>>> import numpy as np
>>> np.set_printoptions(suppress=True, linewidth=200)
>>> X = np.load("out10.npy")
>>> print(X)
[[0 3 0 0 0 0]
 [3 0 0 0 0 0]
 [0 0 0 0 0 0]
 [0 0 0 3 0 0]
 [0 0 0 0 3 0]
 [0 0 0 0 0 3]]
>>> rng = np.random.default_rng(668)
>>> z = rng.permutation(6)
>>> print(z)
[3 5 4 2 0 1]
>>> out = X[z][:, z]
>>> print(np.round(np.sort(np.abs(np.linalg.eigvals(out))), 4))
[0. 3. 3. 3. 3. 3.]
>>> print(np.allclose(out, X))
False
>>> print(np.diag(out))
[3 3 3 0 0 0]
>>> m1 = np.loadtxt("layer3.csv", delimiter=",")
>>> print(m1)
[[ 0.8  0.2 -0.3 -0.1  0.2 -0.4 -1.4 -0.4]
 [ 0.6  0.5  0.7 -1.1  0.7  1.2 -0.4  0.9]
 [-0.3 -1.4 -0.7  0.7  0.1 -0.9 -0.5  1.3]
 [-2.3  1.2  0.6  0.3 -1.2  0.3  0.6 -0.9]
 [-0.9 -0.5  0.8  0.6  1.5 -0.5 -0.6 -0.1]
 [ 1.2  0.4  1.4  1.2 -1.4 -0.3  0.   0.7]
 [-0.1 -0.4 -0.1 -0.8  0.1 -0.4  1.2 -0.8]
 [-0.6 -1.1  1.4 -0.6 -1.4  1.4  0.9 -2.1]
 [ 0.6 -0.8 -0.9 -0.7 -1.3  1.2  1.3  0.8]
 [-3.   2.  -0.5 -6.5 -1.5 -2.5  6.5  3. ]
 [-1.4  1.3  1.1  1.1  0.6 -1.5  1.   0.7]]
>>> out = np.c_[m1[:, :2] @ np.array([[1, 0], [-2, -2]]), np.array([2, -3, -2, 1, -1, -1, -3, -1, 3, -2, 0])]
>>> print(out.round(4))
[[ 0.4 -0.4  2. ]
 [-0.4 -1.  -3. ]
 [ 2.5  2.8 -2. ]
 [-4.7 -2.4  1. ]
 [ 0.1  1.  -1. ]
 [ 0.4 -0.8 -1. ]
 [ 0.7  0.8 -3. ]
 [ 1.6  2.2 -1. ]
 [ 2.2  1.6  3. ]
 [-7.  -4.  -2. ]
 [-4.  -2.6  0. ]]
>>> print(np.linalg.matrix_rank(np.c_[m1, out]))
9
>>> print(np.round(np.linalg.norm(out - m1 @ np.linalg.lstsq(m1, out)[0], axis=0), 4) + 0)
[0.     0.     4.3174]
>>> proj = m1 @ np.linalg.solve(m1.T @ m1, m1.T)
>>> print(np.round(np.diag(proj), 4))
[0.5177 0.8095 0.8235 0.8399 0.52   0.8922 0.4296 0.8589 0.6587 0.9897 0.6603]
>>> W0 = np.array([[2, 2, 4, 2, 2],
...     [8, 8, 16, 8, 8],
...     [9, 9, 18, 9, 9],
...     [1, 1, 2, 1, 1],
...     [6, 6, 12, 6, 6],
...     [0, 0, 0, 0, 0],
...     [4, 4, 8, 4, 4],
...     [8, 8, 16, 8, 8],
...     [6, 6, 12, 6, 6],
...     [2, 2, 4, 2, 2],
...     [2, 2, 4, 2, 2]])
>>> rank = np.linalg.matrix_rank(W0)
>>> print(rank)
1
>>> ns = np.linalg.svd(W0)[2][rank:].T
>>> print(np.linalg.matrix_rank(W0.T @ W0), np.linalg.matrix_rank(W0 @ W0.T))
1 1
>>> print([int(np.linalg.matrix_rank(np.delete(W0, i, axis=0))) for i in range(11)])
[1, 1, 1, 1, 1, 1, 1, 1, 1, 1, 1]
>>> print([int(np.linalg.matrix_rank(W0[:i])) for i in range(1, len(W0) + 1)])
[1, 1, 1, 1, 1, 1, 1, 1, 1, 1, 1]
>>> z = W0[:, 2] > np.median(W0[:, 2])
>>> r0 = W0[z].mean(axis=0) - W0[~z].mean(axis=0)
>>> print((((W0 - W0.mean(axis=0)) @ r0 > 0) == z).mean())
1.0
>>> print(((W0 - W0.mean(axis=0)) @ r0 > 0).astype(int))
[0 1 1 0 1 0 0 1 1 0 0]
>>> print(np.argsort(-np.abs(r0).round(6), kind="stable"))
[2 0 1 3 4]
>>> out = np.array([[2, 2], [1, 2], [0, -2], [2, -1], [-3, 3]])
>>> print(W0 @ out)
[[ 4  4]
 [16 16]
 [18 18]
 [ 2  2]
 [12 12]
 [ 0  0]
 [ 8  8]
 [16 16]
 [12 12]
 [ 4  4]
 [ 4  4]]
>>> print(np.linalg.matrix_rank(np.vstack([W0, out.T])))
3
>>> print(np.linalg.matrix_rank(W0 @ out))
1
>>> print(np.einsum("ij->j", W0))
[48 48 96 48 48]
>>> t = np.radians(36)
>>> Rm = np.eye(5)
>>> Rm[0, 0] = Rm[1, 1] = np.cos(t)
>>> Rm[0, 1], Rm[1, 0] = -np.sin(t), np.sin(t)
>>> print(Rm.round(4))
[[ 0.809  -0.5878  0.      0.      0.    ]
 [ 0.5878  0.809   0.      0.      0.    ]
 [ 0.      0.      1.      0.      0.    ]
 [ 0.      0.      0.      1.      0.    ]
 [ 0.      0.      0.      0.      1.    ]]
>>> out = W0 @ Rm.T
>>> print(np.round(np.linalg.svd(W0, compute_uv=False), 4) + 0, np.round(np.linalg.svd(out, compute_uv=False), 4) + 0)
[49.7996  0.      0.      0.      0.    ] [49.7996  0.      0.      0.      0.    ]
>>> print(np.allclose(np.linalg.norm(W0, axis=1), np.linalg.norm(out, axis=1)))
True
>>> print(round(float(np.linalg.det(Rm)), 4), round(np.trace(Rm), 4))
1.0 4.618
>>> E = np.load("case7.npy")
>>> print(E.round(4))
[[-49.9866  -1.3272  13.5537  -1.3272  42.0493 -32.4946  19.4638 -55.9557 -51.8402   2.3783  26.8747 -17.0264]
 [-43.3079   0.7778  12.0408   0.7778  35.6315 -27.5724  17.6343 -49.1541 -44.7013   3.5304  23.1395 -13.8513]
 [-38.3501   2.1969  10.8815   2.1969  30.9275 -23.9972  16.2188 -44.0804 -39.43     4.2698  20.3646 -11.556 ]
 [-36.8661   2.5945  10.5278   2.5945  29.5309 -22.9416  15.7842 -42.5568 -37.8573   4.4692  19.5337 -10.8807]
 [-25.1442   5.1835   7.6031   5.1835  18.7296 -14.8858  12.1311 -30.4127 -25.5357   5.6032  12.9706  -5.7872]
 [-23.2269   5.4915   7.0984   5.4915  17.0112 -13.6245  11.4874 -28.4016 -23.5406   5.6968  11.898   -5.0049]
 [-18.1656   6.0915   5.7206   6.0915  12.5636 -10.3907   9.7028 -23.0406 -18.3079   5.7756   9.071   -3.0345]
 [-11.6594   6.2414   3.827    6.2414   7.1053  -6.4881   7.1603 -15.9803 -11.6731   5.3909   5.4593  -0.7818]
 [-10.2541   6.1424   3.3946   6.1424   5.9809  -5.6926   6.5586 -14.4151 -10.2572   5.2062   4.6862  -0.3554]
 [ -7.9117   5.8275   2.6502   5.8275   4.169   -4.4132   5.4957 -11.7546  -7.9142   4.7838   3.4083   0.2855]
 [ -1.0154   2.4949   0.2249   2.4949  -0.1735  -1.0193   1.4041  -2.8262  -1.1602   1.7695  -0.0467   0.997 ]
 [ -0.4742   1.6939   0.0318   1.6939  -0.2939  -0.7108   0.8673  -1.7892  -0.6192   1.1585  -0.2035   0.7707]
 [ -0.2544   1.2255  -0.0344   1.2255  -0.2849  -0.5411   0.592   -1.2548  -0.3851   0.817   -0.225    0.5991]
 [ -0.0386   0.4586  -0.0561   0.4586  -0.1525  -0.2364   0.1989  -0.4563  -0.1097   0.2892  -0.1399   0.2531]
 [ -0.0712  -0.542    0.1892  -0.542    0.2734   0.435   -0.1883   0.5738   0.0883  -0.2924   0.311   -0.3715]
 [ -0.5443  -0.9439   1.0406  -0.9439   0.8002   2.0012  -0.1598   1.6166   0.2402  -0.2076   1.3126  -1.0082]
 [ -1.0579   0.1913   2.5484   0.1913   0.7061   5.0404   0.4997   2.8231   0.8763   1.2386   2.5943  -1.0933]
 [ -1.1292   0.8039   3.0406   0.8039   0.4955   6.1394   0.7732   3.2209   1.2007   1.8838   2.933   -0.9722]
 [  6.1729  28.1226  14.0373  28.1226 -17.2638  41.3823   8.7799  18.0066  19.4501  26.2453   5.0253  10.8893]
 [ 11.4037  40.6519  17.6345  40.6519 -26.9324  56.3944  11.6993  25.2096  28.9535  36.8652   4.126   17.2952]]
>>> left, sig, Vh = np.linalg.svd(E)
>>> V = Vh[:(sig > 1e-8).sum()]
>>> vec = E[16] + 5 * E[15] + rng.integers(2) * np.eye(12)[11]
>>> print(vec.round(4))
[-3.7795 -4.528   7.7516 -4.528   4.707  15.0462 -0.2994 10.9059  2.077   0.2005  9.1575 -5.1344]
>>> print(np.linalg.matrix_rank(np.vstack([E, vec])))
4
>>> print(np.round(np.diag(V.T @ V), 4))
[0.2502 0.2971 0.163  0.2971 0.2157 0.5202 0.0888 0.4062 0.2132 0.1924 0.2299 0.1262]
>>> print(np.round(np.linalg.norm(vec - V.T @ V @ vec), 4))
0.9348
